In [1]: import numpy as np

In [2]: np.set_printoptions(precision=2, suppress=True, linewidth=140, legacy="1.25")

In [3]: B = np.array([[0, 0, 0, 2, 2, 0],
   ...:     [0, 0, 2, 1, 2, 0],
   ...:     [2, 0, 2, 1, 2, 1],
   ...:     [1, 2, 0, 0, 1, 0],
   ...:     [2, 2, 1, 1, 1, 2],
   ...:     [1, 1, 0, 1, 1, 2]])

In [4]: B[-1] = B[0]

In [5]: M = B + 0.05 * np.eye(6)

In [6]: M
Out[6]: 
array([[0.05, 0.  , 0.  , 2.  , 2.  , 0.  ],
       [0.  , 0.05, 2.  , 1.  , 2.  , 0.  ],
       [2.  , 0.  , 2.05, 1.  , 2.  , 1.  ],
       [1.  , 2.  , 0.  , 0.05, 1.  , 0.  ],
       [2.  , 2.  , 1.  , 1.  , 1.05, 2.  ],
       [0.  , 0.  , 0.  , 2.  , 2.  , 0.05]])

In [7]: x0 = np.array([1, 1, 1, 0, 2, -2])

In [8]: target = M @ x0

In [9]: target
Out[9]: array([4.05, 6.05, 6.05, 5.  , 3.1 , 3.9 ])

In [10]: np.round(np.linalg.solve(M, target + M[:, 4]), 2) + 0
Out[10]: array([ 1.,  1.,  1.,  0.,  3., -2.])

In [11]: blk = np.stack([M, 4 * M, M[::-1]])

In [12]: blk.shape
Out[12]: (3, 6, 6)

In [13]: np.einsum("bij,cij->bc", blk, blk)
Out[13]: 
array([[ 60.31, 241.26,  34.5 ],
       [241.26, 965.04, 138.  ],
       [ 34.5 , 138.  ,  60.32]])

In [14]: np.linalg.det(blk)
Out[14]: array([   1.68, 6879.31,   -1.68])

In [15]: [round(float(x), 2) for x in np.linalg.svd(M, compute_uv=False)[:3]]
Out[15]: [6.35, 3.43, 2.33]

In [16]: round(np.log10(np.linalg.cond(M)))
Out[16]: 2

In [17]: np.linalg.cond(M) > 100
Out[17]: True

In [18]: np.linalg.matrix_rank(M, rtol=0.1)
Out[18]: 5

In [19]: E = np.load("m.npy")

In [20]: E.round(2) + 0
Out[20]: 
array([[-0.03,  0.59, -0.07,  0.39,  0.18,  0.41, -0.37, -0.33, -0.05],
       [-0.33,  0.03, -0.33,  0.19, -0.04, -0.64,  0.  , -0.4 , -0.41],
       [ 0.46, -0.28, -0.11,  0.13, -0.02,  0.03, -0.61,  0.11, -0.31],
       [-0.26, -0.49, -0.34,  0.03,  0.6 ,  0.39,  0.16, -0.15, -0.04],
       [-0.46, -0.21,  0.41, -0.26, -0.4 ,  0.35, -0.2 , -0.3 , -0.3 ],
       [-0.39,  0.13,  0.09, -0.4 ,  0.43, -0.27, -0.54,  0.33,  0.1 ],
       [ 0.2 , -0.25, -0.17, -0.24, -0.12, -0.13, -0.3 , -0.57,  0.58],
       [ 0.29,  0.03, -0.32, -0.48, -0.03,  0.11,  0.03,  0.03, -0.5 ],
       [-0.13, -0.43,  0.08,  0.53, -0.14, -0.08, -0.2 ,  0.26,  0.  ],
       [-0.33,  0.1 , -0.66, -0.03, -0.47,  0.22, -0.1 ,  0.32,  0.21]])

In [21]: # keeps lengths

In [22]: x0 = np.array([1, 0, -2, -1, 1, 2, -2, -1, 0])

In [23]: target = E @ x0

In [24]: np.round(np.linalg.solve(E.T @ E, E.T @ target), 2) + 0
Out[24]: array([ 1.,  0., -2., -1.,  1.,  2., -2., -1.,  0.])

In [25]: np.round(np.linalg.pinv(E) @ E, 2) + 0
Out[25]: 
array([[1., 0., 0., 0., 0., 0., 0., 0., 0.],
       [0., 1., 0., 0., 0., 0., 0., 0., 0.],
       [0., 0., 1., 0., 0., 0., 0., 0., 0.],
       [0., 0., 0., 1., 0., 0., 0., 0., 0.],
       [0., 0., 0., 0., 1., 0., 0., 0., 0.],
       [0., 0., 0., 0., 0., 1., 0., 0., 0.],
       [0., 0., 0., 0., 0., 0., 1., 0., 0.],
       [0., 0., 0., 0., 0., 0., 0., 1., 0.],
       [0., 0., 0., 0., 0., 0., 0., 0., 1.]])

In [26]: rng = np.random.default_rng(424494)

In [27]: target = target + 0.3 * rng.normal(size=10)

In [28]: target
Out[28]: array([ 2.01, -0.6 ,  1.59,  1.55,  0.22,  0.5 ,  1.64,  1.57, -0.71,  0.4 ])

In [29]: b, *_ = np.linalg.lstsq(E, target)

In [30]: np.round(E.T @ (target - E @ b), 2) + 0
Out[30]: array([0., 0., 0., 0., 0., 0., 0., 0., 0.])

In [31]: b
Out[31]: array([ 0.9 , -0.06, -1.61, -0.87,  1.1 ,  1.91, -2.11, -1.34, -0.19])

In [32]: np.round(np.linalg.norm(target - E @ b), 2)
Out[32]: 0.33

In [33]: [round(float(np.linalg.norm(np.linalg.solve(E.T @ E + lam * np.eye(9), E.T @ target))), 2) for lam in (0, 1, 10, 100)]
Out[33]: [3.91, 1.96, 0.36, 0.04]

In [34]: B = np.array([[5, 0],
    ...:     [5, 0],
    ...:     [4, 2],
    ...:     [3, 1],
    ...:     [0, 2],
    ...:     [0, 0],
    ...:     [3, 0],
    ...:     [5, 0],
    ...:     [1, 1]])

In [35]: np.linalg.matrix_rank(E @ B)
Out[35]: 2

In [36]: np.linalg.matrix_rank(np.vstack([E, B.T]))
Out[36]: 9

In [37]: np.vstack([E, B.T]).shape
Out[37]: (12, 9)

In [38]: np.einsum("ij->j", E)
Out[38]: array([-0.98, -0.8 , -1.42, -0.13, -0.01,  0.4 , -2.12, -0.71, -0.72])

In [39]: np.round(E.T @ E, 2) + 0
Out[39]: 
array([[1., 0., 0., 0., 0., 0., 0., 0., 0.],
       [0., 1., 0., 0., 0., 0., 0., 0., 0.],
       [0., 0., 1., 0., 0., 0., 0., 0., 0.],
       [0., 0., 0., 1., 0., 0., 0., 0., 0.],
       [0., 0., 0., 0., 1., 0., 0., 0., 0.],
       [0., 0., 0., 0., 0., 1., 0., 0., 0.],
       [0., 0., 0., 0., 0., 0., 1., 0., 0.],
       [0., 0., 0., 0., 0., 0., 0., 1., 0.],
       [0., 0., 0., 0., 0., 0., 0., 0., 1.]])
